% ipython --no-banner

In [1]: import numpy as np

In [2]: import numpy.linalg as la

In [3]: np.set_printoptions(precision=2, suppress=True, linewidth=200)

In [4]: A = np.load("out12.npy")

In [5]: A
Out[5]: 
array([[ 4,  1, -4,  0, -3, -1, -1, -1],
       [ 3,  0, -5, -1, -4, -2, -2, -2],
       [ 4,  1, -4,  0, -3, -1, -1, -1],
       [ 5,  2, -3,  1, -2,  0,  0,  0],
       [ 2, -1, -6, -2, -5, -3, -3, -3]])

In [6]: U, sigma, vt = la.svd(A)

In [7]: V = vt[:(sigma > 1e-8).sum()]

In [8]: rng = np.random.default_rng(26504)

In [9]: vec = A[4] + -2 * A[3] + rng.integers(2) * np.eye(8)[2]

In [10]: vec
Out[10]: array([-8., -5.,  0., -4., -1., -3., -3., -3.])

In [11]: np.diag(V.T @ V)
Out[11]: array([0.64, 0.19, 0.4 , 0.13, 0.26, 0.13, 0.13, 0.13])

In [12]: round(la.norm(vec - V.T @ V @ vec), 2)
Out[12]: np.float64(0.0)

In [13]: np.round(A @ la.pinv(A) @ A, 2) + 0
Out[13]: 
array([[ 4.,  1., -4.,  0., -3., -1., -1., -1.],
       [ 3.,  0., -5., -1., -4., -2., -2., -2.],
       [ 4.,  1., -4.,  0., -3., -1., -1., -1.],
       [ 5.,  2., -3.,  1., -2.,  0.,  0.,  0.],
       [ 2., -1., -6., -2., -5., -3., -3., -3.]])

In [14]: la.lstsq(A[:-1].T, A[-1])[2]
Out[14]: np.int32(2)

In [15]: C2 = A.T @ A

In [16]: np.diag(C2)
Out[16]: array([ 70,   7, 102,   6,  63,  15,  15,  15])

In [17]: (A @ A.T).shape
Out[17]: (5, 5)

In [18]: np.round(la.svd(A, compute_uv=False) ** 2, 2) + 0
Out[18]: array([259.43,  33.57,   0.  ,   0.  ,   0.  ])

In [19]: theta = np.radians(72)

In [20]: R = np.eye(8)

In [21]: R[4, 4] = R[2, 2] = np.cos(theta)

In [22]: R[4, 2], R[2, 4] = -np.sin(theta), np.sin(theta)

In [23]: R
Out[23]: 
array([[ 1.  ,  0.  ,  0.  ,  0.  ,  0.  ,  0.  ,  0.  ,  0.  ],
       [ 0.  ,  1.  ,  0.  ,  0.  ,  0.  ,  0.  ,  0.  ,  0.  ],
       [ 0.  ,  0.  ,  0.31,  0.  ,  0.95,  0.  ,  0.  ,  0.  ],
       [ 0.  ,  0.  ,  0.  ,  1.  ,  0.  ,  0.  ,  0.  ,  0.  ],
       [ 0.  ,  0.  , -0.95,  0.  ,  0.31,  0.  ,  0.  ,  0.  ],
       [ 0.  ,  0.  ,  0.  ,  0.  ,  0.  ,  1.  ,  0.  ,  0.  ],
       [ 0.  ,  0.  ,  0.  ,  0.  ,  0.  ,  0.  ,  1.  ,  0.  ],
       [ 0.  ,  0.  ,  0.  ,  0.  ,  0.  ,  0.  ,  0.  ,  1.  ]])

In [24]: out = A @ R.T

In [25]: np.allclose(la.norm(A, axis=1), la.norm(out, axis=1))
Out[25]: True

In [26]: np.allclose(A @ A.T, out @ out.T)
Out[26]: True

In [27]: K = np.load("layer7.npy")

In [28]: K
Out[28]: 
array([[-3.01, -0.04, -2.94,  1.  , -0.97,  2.03],
       [-2.9 , -0.02, -3.09,  0.96, -1.06,  2.02],
       [-3.02,  0.01, -3.03,  1.04, -0.97,  1.96],
       [-3.06,  0.06, -3.02,  0.98, -0.98,  1.91],
       [-3.05,  0.  , -3.03,  1.02, -1.02,  2.04],
       [-3.01, -0.05, -2.98,  1.04, -0.99,  2.03],
       [-2.94,  0.05, -3.  ,  0.9 , -1.07,  1.99],
       [-2.98,  0.01, -2.87,  1.04, -1.06,  1.96],
       [-2.01,  0.99, -3.06, -1.04, -1.  , -1.01],
       [-1.96,  0.9 , -3.06, -1.07, -1.  , -1.03],
       [-2.08,  1.  , -3.04, -1.09, -1.  , -1.04],
       [-1.95,  0.99, -2.98, -1.02, -0.99, -1.05],
       [-2.04,  0.99, -2.96, -0.98, -0.88, -1.03],
       [-2.  ,  0.98, -2.98, -1.02, -1.01, -1.03],
       [-1.98,  1.11, -3.03, -0.95, -0.95, -0.89],
       [-2.03,  0.98, -3.1 , -0.98, -0.97, -1.  ],
       [ 1.03, -2.95, -0.11,  1.99, -1.04, -2.98],
       [ 0.99, -3.06,  0.01,  2.08, -1.05, -2.97],
       [ 0.99, -3.05, -0.04,  1.99, -0.96, -3.04],
       [ 1.07, -3.02, -0.05,  1.92, -1.  , -3.01],
       [ 1.09, -2.95,  0.07,  1.98, -1.09, -3.02],
       [ 1.05, -3.08,  0.06,  2.03, -0.97, -2.99],
       [ 0.93, -3.06,  0.07,  1.99, -0.97, -2.98],
       [ 0.99, -3.05,  0.  ,  1.99, -0.92, -3.  ]])

In [29]: C2 = np.cov(K, rowvar=False)

In [30]: C2.round(2) + 0
Out[30]: 
array([[ 3.04, -2.71,  2.45,  1.29,  0.  , -3.36],
       [-2.71,  3.05, -2.47, -1.99,  0.01,  2.34],
       [ 2.45, -2.47,  2.11,  1.41,  0.  , -2.42],
       [ 1.29, -1.99,  1.41,  1.64, -0.02, -0.57],
       [ 0.  ,  0.01,  0.  , -0.02,  0.  , -0.02],
       [-3.36,  2.34, -2.42, -0.57, -0.02,  4.39]])

In [31]: K.std(axis=0)
Out[31]: array([1.71, 1.71, 1.42, 1.25, 0.05, 2.05])

In [32]: np.round(la.eigvalsh(C2)[::-1], 2) + 0
Out[32]: array([11.79,  2.44,  0.  ,  0.  ,  0.  ,  0.  ])

In [33]: np.argwhere(np.triu(np.abs(np.corrcoef(K.T)) > 0.8, 1))
Out[33]: 
array([[0, 1],
       [0, 2],
       [0, 5],
       [1, 2],
       [1, 3]])

In [34]: round(float(np.corrcoef(K[:, 3], K[:, 4])[0, 1]), 2)
Out[34]: -0.25
